$ ipython --no-banner

In [1]: import numpy as np

In [2]: np.set_printoptions(precision=2, suppress=True, linewidth=200)

In [3]: arr = np.load("w.npy")

In [4]: arr
Out[4]: 
array([[ 3,  3,  7,  2, -2,  8, -5],
       [-9, -2,  3,  0,  5,  3,  2],
       [-6,  3, -3, -2, -6,  6,  7],
       [-7,  2,  6, -6, -4,  8,  9],
       [ 6, -6, -7, -5,  1, -8, -8],
       [ 3, -7,  1,  1,  0,  0, -1],
       [-3, -2, -5, -5,  0, -3, -7],
       [ 1,  4, -1,  3, -1,  5,  5],
       [-4,  8,  2, -9,  2,  4, -7]])

In [5]: t = np.radians(90)

In [6]: R = np.eye(7)

In [7]: R[1, 1] = R[5, 5] = np.cos(t)

In [8]: R[1, 5], R[5, 1] = -np.sin(t), np.sin(t)

In [9]: R.round(2) + 0
Out[9]: 
array([[ 1.,  0.,  0.,  0.,  0.,  0.,  0.],
       [ 0.,  0.,  0.,  0.,  0., -1.,  0.],
       [ 0.,  0.,  1.,  0.,  0.,  0.,  0.],
       [ 0.,  0.,  0.,  1.,  0.,  0.,  0.],
       [ 0.,  0.,  0.,  0.,  1.,  0.,  0.],
       [ 0.,  1.,  0.,  0.,  0.,  0.,  0.],
       [ 0.,  0.,  0.,  0.,  0.,  0.,  1.]])

In [10]: B = arr @ R.T

In [11]: np.allclose(np.linalg.norm(arr, axis=1), np.linalg.norm(B, axis=1))
Out[11]: True

In [12]: B.round(2) + 0
Out[12]: 
array([[ 3., -8.,  7.,  2., -2.,  3., -5.],
       [-9., -3.,  3.,  0.,  5., -2.,  2.],
       [-6., -6., -3., -2., -6.,  3.,  7.],
       [-7., -8.,  6., -6., -4.,  2.,  9.],
       [ 6.,  8., -7., -5.,  1., -6., -8.],
       [ 3.,  0.,  1.,  1.,  0., -7., -1.],
       [-3.,  3., -5., -5.,  0., -2., -7.],
       [ 1., -5., -1.,  3., -1.,  4.,  5.],
       [-4., -4.,  2., -9.,  2.,  8., -7.]])

In [13]: r0 = np.array([1, -2, 3])

In [14]: np.correlate(arr[2], arr[7], "full")
Out[14]: array([-30, -15,   6, -46, -22, -34,  74,   4,   6, -11,  11,  34,   7])

In [15]: np.array([np.convolve(row, r0, "same") for row in arr])
Out[15]: 
array([[ -3,  10,  -3,  15,  18, -27,  34],
       [ 16, -20, -12,  14,  -7,  11,   5],
       [ 15, -27,  13, -11,  12, -23,   4],
       [ 16, -19, -12,  26,  -2, -19,   6],
       [-18,  23,  -9, -10, -25,  11,  -8],
       [-13,  24, -22,   1,   3,  -1,   2],
       [  4, -10,  -1,  -5, -18,  -1,   5],
       [  2,  -6,  17, -10,  16,  -8,   5],
       [ 16, -26,  11,  26, -27,  -9,  26]])

In [16]: vec = np.array([-2, 1, -2, -3, -3, 1, 2])

In [17]: np.sign((arr @ vec).round(6))
Out[17]: array([-1,  1,  1,  1, -1, -1,  1,  1,  1])

In [18]: arr @ (2 * vec)
Out[18]: array([-38,   4, 130, 120, -32, -40,  24,  26,  46])

In [19]: B = np.c_[arr[:, :3] @ np.array([[2, 2, 3], [0, 3, 1], [0, -3, 0]]), np.array([1, 2, 3, 0, 3, 1, 2, 3, 1])]

In [20]: B
Out[20]: 
array([[  6,  -6,  12,   1],
       [-18, -33, -29,   2],
       [-12,   6, -15,   3],
       [-14, -26, -19,   0],
       [ 12,  15,  12,   3],
       [  6, -18,   2,   1],
       [ -6,   3, -11,   2],
       [  2,  17,   7,   3],
       [ -8,  10,  -4,   1]])

In [21]: np.linalg.matrix_rank(np.c_[arr, B])
Out[21]: np.int64(8)

In [22]: np.round(np.linalg.lstsq(arr, B[:, 0])[0], 2) + 0
Out[22]: array([2., 0., 0., 0., 0., 0., 0.])

In [23]: np.linalg.matrix_rank(B)
Out[23]: np.int64(4)

In [24]: np.round(np.linalg.norm(B - arr @ np.linalg.lstsq(arr, B)[0], axis=0), 2) + 0
Out[24]: array([0.  , 0.  , 0.  , 1.27])

In [25]: vec = np.array([5, -9, 0, 0])

In [26]: rhs = B @ vec

In [27]: np.round(np.linalg.solve(B.T @ B, B.T @ rhs), 2) + 0
Out[27]: array([ 5., -9.,  0.,  0.])

In [28]: rng = np.random.default_rng(55)

In [29]: rhs = rhs + 0.3 * rng.normal(size=9)

In [30]: rhs
Out[30]: array([  84.25,  206.11, -114.09,  164.43,  -75.37,  192.02,  -56.55, -143.35, -129.76])

In [31]: b, *_ = np.linalg.lstsq(B, rhs)

In [32]: round(np.linalg.norm(rhs - B @ b), 2)
Out[32]: np.float64(1.11)

In [33]: b
Out[33]: array([ 4.96, -9.  ,  0.03, -0.07])

In [34]: [round(float(np.linalg.norm(np.linalg.solve(B.T @ B + lam * np.eye(4), B.T @ rhs))), 2) for lam in (0, 1, 10, 100)]
Out[34]: [10.28, 10.25, 10.05, 9.17]

In [35]: mat = np.loadtxt("run5.csv", delimiter=",")

In [36]: mat
Out[36]: 
array([[ 0.,  0.,  0.,  0.,  0.,  0.,  0.],
       [ 0.,  1.,  1.,  2.,  1., -1.,  1.],
       [ 0.,  2.,  0.,  2.,  1.,  1., -2.],
       [ 0., -1.,  2.,  2., -1.,  0., -1.],
       [ 0., -2., -1.,  2., -1.,  0.,  2.],
       [ 0., -2.,  0., -2.,  1.,  0.,  1.],
       [ 0., -2.,  2.,  1.,  2., -2.,  2.]])

In [37]: left, sig, Vh = np.linalg.svd(mat)

In [38]: sig
Out[38]: array([5.74, 4.94, 3.48, 2.64, 1.57, 0.34, 0.  ])

In [39]: B = left[:, :6] @ np.diag(sig[:6]) @ Vh[:6]

In [40]: np.linalg.matrix_rank(mat, rtol=0.05)
Out[40]: np.int64(6)

In [41]: np.linalg.matrix_rank(B)
Out[41]: np.int64(6)

In [42]: round(float(np.linalg.norm(mat - B) / np.linalg.norm(mat)), 2)
Out[42]: 0.0

In [43]: M = np.load("sample6.npy")

In [44]: M
Out[44]: 
array([[3, 2, 5, 3, 2, 2, 3, 4, 3, 2, 6],
       [3, 2, 5, 4, 4, 2, 4, 3, 1, 2, 4],
       [3, 3, 4, 3, 3, 2, 1, 5, 3, 3, 6],
       [4, 3, 5, 5, 3, 3, 5, 6, 0, 1, 4],
       [6, 3, 5, 5, 7, 7, 6, 7, 5, 5, 6],
       [2, 1, 2, 1, 0, 2, 1, 3, 2, 0, 2],
       [4, 1, 0, 2, 3, 3, 3, 3, 2, 1, 2],
       [4, 2, 3, 2, 5, 3, 3, 5, 5, 5, 8],
       [4, 1, 0, 2, 3, 3, 3, 3, 2, 1, 2],
       [4, 2, 6, 4, 5, 5, 7, 7, 2, 3, 6],
       [3, 0, 2, 2, 2, 3, 2, 4, 6, 0, 4],
       [3, 1, 2, 2, 2, 2, 2, 3, 2, 0, 2],
       [3, 1, 0, 0, 1, 1, 1, 3, 2, 1, 4],
       [3, 3, 3, 6, 5, 4, 4, 4, 5, 4, 3],
       [3, 4, 5, 5, 1, 2, 3, 5, 3, 2, 5],
       [5, 1, 4, 5, 4, 4, 6, 5, 4, 0, 4],
       [1, 1, 3, 2, 4, 2, 2, 2, 3, 4, 4],
       [0, 0, 2, 1, 0, 0, 2, 1, 0, 0, 2],
       [2, 2, 9, 5, 2, 5, 5, 9, 6, 2, 8],
       [3, 1, 6, 4, 4, 4, 6, 6, 4, 2, 6],
       [2, 3, 2, 2, 1, 2, 1, 2, 1, 2, 1],
       [1, 0, 0, 0, 0, 0, 0, 1, 2, 0, 2],
       [5, 5, 4, 7, 5, 4, 3, 4, 4, 4, 3],
       [3, 1, 2, 3, 2, 4, 3, 3, 2, 0, 0],
       [0, 1, 5, 4, 2, 2, 4, 4, 2, 2, 4],
       [2, 1, 1, 1, 2, 0, 0, 1, 3, 2, 4],
       [2, 0, 0, 2, 2, 2, 2, 1, 2, 0, 0],
       [3, 3, 2, 3, 3, 2, 2, 2, 1, 2, 1],
       [1, 1, 5, 2, 2, 1, 2, 3, 3, 2, 6],
       [2, 1, 2, 1, 1, 1, 3, 3, 0, 1, 4],
       [3, 2, 3, 2, 5, 3, 3, 4, 3, 5, 6],
       [1, 2, 0, 1, 1, 0, 0, 0, 1, 2, 1],
       [2, 2, 4, 2, 1, 1, 2, 4, 5, 2, 7],
       [3, 2, 3, 2, 3, 1, 3, 3, 1, 3, 6],
       [3, 1, 3, 3, 4, 3, 2, 3, 5, 2, 4],
       [3, 1, 4, 3, 2, 2, 4, 4, 2, 0, 4],
       [0, 0, 0, 0, 0, 0, 0, 0, 0, 0, 0],
       [4, 3, 4, 6, 4, 4, 3, 4, 3, 2, 2],
       [4, 1, 0, 2, 3, 3, 3, 3, 2, 1, 2],
       [0, 0, 2, 1, 2, 2, 2, 2, 2, 2, 2],
       [2, 1, 4, 3, 2, 2, 4, 3, 0, 0, 2],
       [2, 2, 0, 1, 1, 0, 0, 1, 3, 2, 3],
       [1, 1, 1, 1, 2, 0, 0, 0, 1, 2, 2]])

In [45]: dist = np.linalg.norm(M[:, None] - M[None], axis=-1)

In [46]: np.flatnonzero(dist[29] < dist.mean() / 2)
Out[46]: array([29])

In [47]: dist.mean(axis=1).argmax()
Out[47]: np.int64(18)

In [48]: M.sum(axis=0)
Out[48]: array([112,  68, 122, 115, 110,  98, 115, 143, 108,  76, 154])

In [49]: np.count_nonzero(M)
Out[49]: np.int64(412)

In [50]: M.sum(axis=1)
Out[50]: array([35, 34, 36, 39, 62, 16, 24, 45, 24, 51, 28, 21, 17, 44, 38, 42, 28,  8, 55, 46, 19,  6, 48, 23, 30, 17, 13, 24, 28, 19, 39,  9, 32, 30, 33, 29,  0, 39, 24, 17, 23, 15, 11])

In [51]: np.linalg.matrix_rank(M)
Out[51]: np.int64(11)

In [52]: A = np.loadtxt("test0.csv", delimiter=",")

In [53]: A
Out[53]: 
array([[  3.,   0.,   0.,   1.,  -8., -11.,   3.,   6., -11.],
       [  8.,   5.,   5.,   6.,  -3.,  -6.,   8.,  11.,  -6.],
       [  3.,   0.,   0.,   1.,  -8., -11.,   3.,   6., -11.],
       [  6.,   3.,   3.,   4.,  -5.,  -8.,   6.,   9.,  -8.],
       [  6.,   3.,   3.,   4.,  -5.,  -8.,   6.,   9.,  -8.],
       [  4.,   1.,   1.,   2.,  -7., -10.,   4.,   7., -10.],
       [  5.,   2.,   2.,   3.,  -6.,  -9.,   5.,   8.,  -9.],
       [  4.,   1.,   1.,   2.,  -7., -10.,   4.,   7., -10.],
       [  2.,  -1.,  -1.,   0.,  -9., -12.,   2.,   5., -12.],
       [  2.,  -1.,  -1.,   0.,  -9., -12.,   2.,   5., -12.],
       [  2.,  -1.,  -1.,   0.,  -9., -12.,   2.,   5., -12.]])

In [54]: gram = A.T @ A

In [55]: np.round(np.linalg.eigvalsh(gram)[::-1], 2) + 0
Out[55]: array([3687.43,  343.57,    0.  ,    0.  ,    0.  ,    0.  ,    0.  ,    0.  ,    0.  ])

In [56]: np.allclose(gram, gram.T)
Out[56]: True

In [57]: gram
Out[57]: 
array([[ 223.,   88.,   88.,  133., -272., -407.,  223.,  358., -407.],
       [  88.,   52.,   52.,   64.,  -44.,  -80.,   88.,  124.,  -80.],
       [  88.,   52.,   52.,   64.,  -44.,  -80.,   88.,  124.,  -80.],
       [ 133.,   64.,   64.,   87., -120., -189.,  133.,  202., -189.],
       [-272.,  -44.,  -44., -120.,  564.,  792., -272., -500.,  792.],
       [-407.,  -80.,  -80., -189.,  792., 1119., -407., -734., 1119.],
       [ 223.,   88.,   88.,  133., -272., -407.,  223.,  358., -407.],
       [ 358.,  124.,  124.,  202., -500., -734.,  358.,  592., -734.],
       [-407.,  -80.,  -80., -189.,  792., 1119., -407., -734., 1119.]])

In [58]: np.linalg.matrix_rank(gram)
Out[58]: np.int64(2)

In [59]: np.round(np.linalg.svd(A, compute_uv=False) ** 2, 2) + 0
Out[59]: array([3687.43,  343.57,    0.  ,    0.  ,    0.  ,    0.  ,    0.  ,    0.  ,    0.  ])

In [60]: t = np.radians(36)

In [61]: R = np.eye(9)

In [62]: R[1, 1] = R[0, 0] = np.cos(t)

In [63]: R[1, 0], R[0, 1] = -np.sin(t), np.sin(t)

In [64]: R
Out[64]: 
array([[ 0.81,  0.59,  0.  ,  0.  ,  0.  ,  0.  ,  0.  ,  0.  ,  0.  ],
       [-0.59,  0.81,  0.  ,  0.  ,  0.  ,  0.  ,  0.  ,  0.  ,  0.  ],
       [ 0.  ,  0.  ,  1.  ,  0.  ,  0.  ,  0.  ,  0.  ,  0.  ,  0.  ],
       [ 0.  ,  0.  ,  0.  ,  1.  ,  0.  ,  0.  ,  0.  ,  0.  ,  0.  ],
       [ 0.  ,  0.  ,  0.  ,  0.  ,  1.  ,  0.  ,  0.  ,  0.  ,  0.  ],
       [ 0.  ,  0.  ,  0.  ,  0.  ,  0.  ,  1.  ,  0.  ,  0.  ,  0.  ],
       [ 0.  ,  0.  ,  0.  ,  0.  ,  0.  ,  0.  ,  1.  ,  0.  ,  0.  ],
       [ 0.  ,  0.  ,  0.  ,  0.  ,  0.  ,  0.  ,  0.  ,  1.  ,  0.  ],
       [ 0.  ,  0.  ,  0.  ,  0.  ,  0.  ,  0.  ,  0.  ,  0.  ,  1.  ]])

In [65]: B = A @ R.T

In [66]: round(float(np.linalg.det(R)), 2), round(np.trace(R), 2)
Out[66]: (1.0, np.float64(8.62))

In [67]: np.round(np.linalg.svd(A, compute_uv=False), 2) + 0, np.round(np.linalg.svd(B, compute_uv=False), 2) + 0
Out[67]: 
(array([60.72, 18.54,  0.  ,  0.  ,  0.  ,  0.  ,  0.  ,  0.  ,  0.  ]),
 array([60.72, 18.54,  0.  ,  0.  ,  0.  ,  0.  ,  0.  ,  0.  ,  0.  ]))

In [68]: np.allclose(np.linalg.norm(A, axis=1), np.linalg.norm(B, axis=1))
Out[68]: True

In [69]: np.allclose(A @ A.T, B @ B.T)
Out[69]: True

In [70]: np.abs(B - A).max(axis=0)
Out[70]: array([1.41, 5.66, 0.  , 0.  , 0.  , 0.  , 0.  , 0.  , 0.  ])

In [71]: vec = np.array([-2, -1, -2, -2, 0, 0, 1, -1, -2])

In [72]: R @ np.ones(9)
Out[72]: array([1.4 , 0.22, 1.  , 1.  , 1.  , 1.  , 1.  , 1.  , 1.  ])

In [73]: np.sign((R @ vec).round(6))
Out[73]: array([-1.,  1., -1., -1.,  0.,  0.,  1., -1., -1.])

In [74]: (R * vec).sum(axis=1)
Out[74]: array([-2.21,  0.37, -2.  , -2.  ,  0.  ,  0.  ,  1.  , -1.  , -2.  ])

In [75]: R @ vec
Out[75]: array([-2.21,  0.37, -2.  , -2.  ,  0.  ,  0.  ,  1.  , -1.  , -2.  ])

In [76]: (R @ vec).argmax()
Out[76]: np.int64(6)

In [77]: R @ np.eye(9)[0]
Out[77]: array([ 0.81, -0.59,  0.  ,  0.  ,  0.  ,  0.  ,  0.  ,  0.  ,  0.  ])

In [78]: rk = np.linalg.matrix_rank(A)

In [79]: rk
Out[79]: np.int64(2)

In [80]: N = np.linalg.svd(A)[2][rk:].T

In [81]: [int(np.linalg.matrix_rank(A[:i])) for i in range(1, len(A) + 1)]
Out[81]: [1, 2, 2, 2, 2, 2, 2, 2, 2, 2, 2]

In [82]: np.allclose(A @ N, 0)
Out[82]: True

In [83]: np.linalg.matrix_rank(A.T @ A), np.linalg.matrix_rank(A @ A.T)
Out[83]: (np.int64(2), np.int64(2))

In [84]: F = np.array([[-1.6, 1.5, 1.3, -0.5, 0.6, -0.4, -0.7, 0.4, -0.7, 2.2, -0.6, 1.3],
    ...:     [0.4, -1.3, 1.9, -0.2, -1.4, -0.1, -0.3, 0.7, 0.5, 0.0, 0.3, -2.4],
    ...:     [0.4, -0.7, -0.8, -1.5, 0.7, -0.4, 0.3, -2.3, 0.2, 0.9, 0.3, -0.4],
    ...:     [1.4, -0.4, -1.0, -0.9, -1.2, -0.6, 1.0, 0.3, -0.9, 0.8, -3.0, 1.5],
    ...:     [0.4, -0.8, 1.5, 1.1, -0.9, 0.9, -0.6, -0.4, 0.3, 1.2, -1.1, 1.1],
    ...:     [1.3, 0.7, 0.6, 0.3, -0.3, 0.2, -0.6, 1.2, 1.4, -1.4, -0.5, 0.7],
    ...:     [-1.1, -0.5, -0.9, 2.0, 0.3, 1.3, -1.3, -0.3, 0.3, -0.9, -0.5, 0.1],
    ...:     [-0.2, 0.1, -1.0, -0.8, 0.5, -0.5, -2.1, 0.9, 2.5, -0.2, 0.5, 0.5]])

In [85]: F
Out[85]: 
array([[-1.6,  1.5,  1.3, -0.5,  0.6, -0.4, -0.7,  0.4, -0.7,  2.2, -0.6,  1.3],
       [ 0.4, -1.3,  1.9, -0.2, -1.4, -0.1, -0.3,  0.7,  0.5,  0. ,  0.3, -2.4],
       [ 0.4, -0.7, -0.8, -1.5,  0.7, -0.4,  0.3, -2.3,  0.2,  0.9,  0.3, -0.4],
       [ 1.4, -0.4, -1. , -0.9, -1.2, -0.6,  1. ,  0.3, -0.9,  0.8, -3. ,  1.5],
       [ 0.4, -0.8,  1.5,  1.1, -0.9,  0.9, -0.6, -0.4,  0.3,  1.2, -1.1,  1.1],
       [ 1.3,  0.7,  0.6,  0.3, -0.3,  0.2, -0.6,  1.2,  1.4, -1.4, -0.5,  0.7],
       [-1.1, -0.5, -0.9,  2. ,  0.3,  1.3, -1.3, -0.3,  0.3, -0.9, -0.5,  0.1],
       [-0.2,  0.1, -1. , -0.8,  0.5, -0.5, -2.1,  0.9,  2.5, -0.2,  0.5,  0.5]])

In [86]: B = F / np.sqrt((F ** 2).mean(axis=1, keepdims=True))

In [87]: np.linalg.norm(B, axis=1)
Out[87]: array([3.46, 3.46, 3.46, 3.46, 3.46, 3.46, 3.46, 3.46])

In [88]: np.linalg.matrix_rank(B) == np.linalg.matrix_rank(F)
Out[88]: np.True_
